In [1]: import numpy as np

In [2]: import numpy.linalg as la

In [3]: np.set_printoptions(precision=3, suppress=True, linewidth=120, sign=" ")

In [4]: rng = np.random.default_rng(41391)

In [5]: t = rng.uniform(0, 2 * np.pi, 34)

In [6]: Q, _ = la.qr(np.array([[-0.9, 0.1], [1.1, 0.2], [-0.3, 0.5], [0.0, 1.4]]))

In [7]: M = 20 * np.c_[np.cos(t), np.sin(t)] @ Q.T

In [8]: M
Out[8]: 
array([[  5.29 ,  -2.425,   7.615,  17.554],
       [  9.325,  -8.256,   7.657,  13.647],
       [  4.181,  -8.988,  -4.223, -16.85 ],
       [ 10.827, -14.976,   1.085,  -7.572],
       [ -2.924,   7.622,   4.889,  17.591],
       [ 11.201, -11.449,   6.979,   9.735],
       [-12.367,  15.195,  -4.006,   0.349],
       [ 12.365, -15.198,   3.998,  -0.372],
       [ -9.104,   7.91 ,  -7.694, -13.977],
       [ -0.065,   4.344,   6.154,  18.527],
       [ -0.754,   5.155,   5.88 ,  18.393],
       [  0.587,  -4.959,  -5.948, -18.431],
       [ -2.139,   6.745,   5.27 ,  17.949],
       [-10.265,   9.785,  -7.419, -11.993],
       [ -8.806,   7.45 ,  -7.733, -14.393],
       [ -0.748,   5.147,   5.882,  18.394],
       [-10.881,  10.858,  -7.161, -10.603],
       [ -8.068,   6.34 ,  -7.789, -15.298],
       [ 12.306, -15.276,   3.762,  -1.02 ],
       [  4.054,  -8.852,  -4.294, -16.935],
       [-11.997,  13.116,  -6.238,  -6.718],
       [ -8.933,   7.645,  -7.717, -14.219],
       [ 10.329,  -9.894,   7.397,  11.862],
       [ -5.565,   2.798,  -7.654, -17.396],
       [  3.763,  -0.406,   7.328,  18.22 ],
       [-12.004,  13.136,  -6.227,  -6.676],
       [ -6.419,  11.285,   2.842,  14.945],
       [ -8.275,   6.648,  -7.779, -15.061],
       [  8.272, -13.02 ,  -1.458, -12.646],
       [-12.425,  14.492,  -5.147,  -3.017],
       [-12.436,  14.994,  -4.442,  -0.891],
       [  7.426,  -5.402,   7.797,  15.965],
       [  8.333,  -6.734,   7.775,  14.992],
       [ 11.962, -13.034,   6.285,   6.893]])

In [9]: dist = la.norm(M[:, None] - M[None], axis=-1)

In [10]: la.matrix_rank(dist ** 2)
Out[10]: np.int64(3)

In [11]: print(np.unravel_index(dist.round(6).argmax(), dist.shape))
(np.int64(6), np.int64(7))

In [12]: dist[22].round(6).argsort(kind="stable")[:4]
Out[12]: array([ 22,   1,   5,  32])

In [13]: la.norm(M, axis=1)
Out[13]: 
array([ 20.,  20.,  20.,  20.,  20.,  20.,  20.,  20.,  20.,  20.,  20.,  20.,  20.,  20.,  20.,  20.,  20.,  20.,
        20.,  20.,  20.,  20.,  20.,  20.,  20.,  20.,  20.,  20.,  20.,  20.,  20.,  20.,  20.,  20.])

In [14]: np.flatnonzero(dist[22] < dist.mean() / 2)
Out[14]: array([  0,   1,   5,  22,  31,  32,  33])
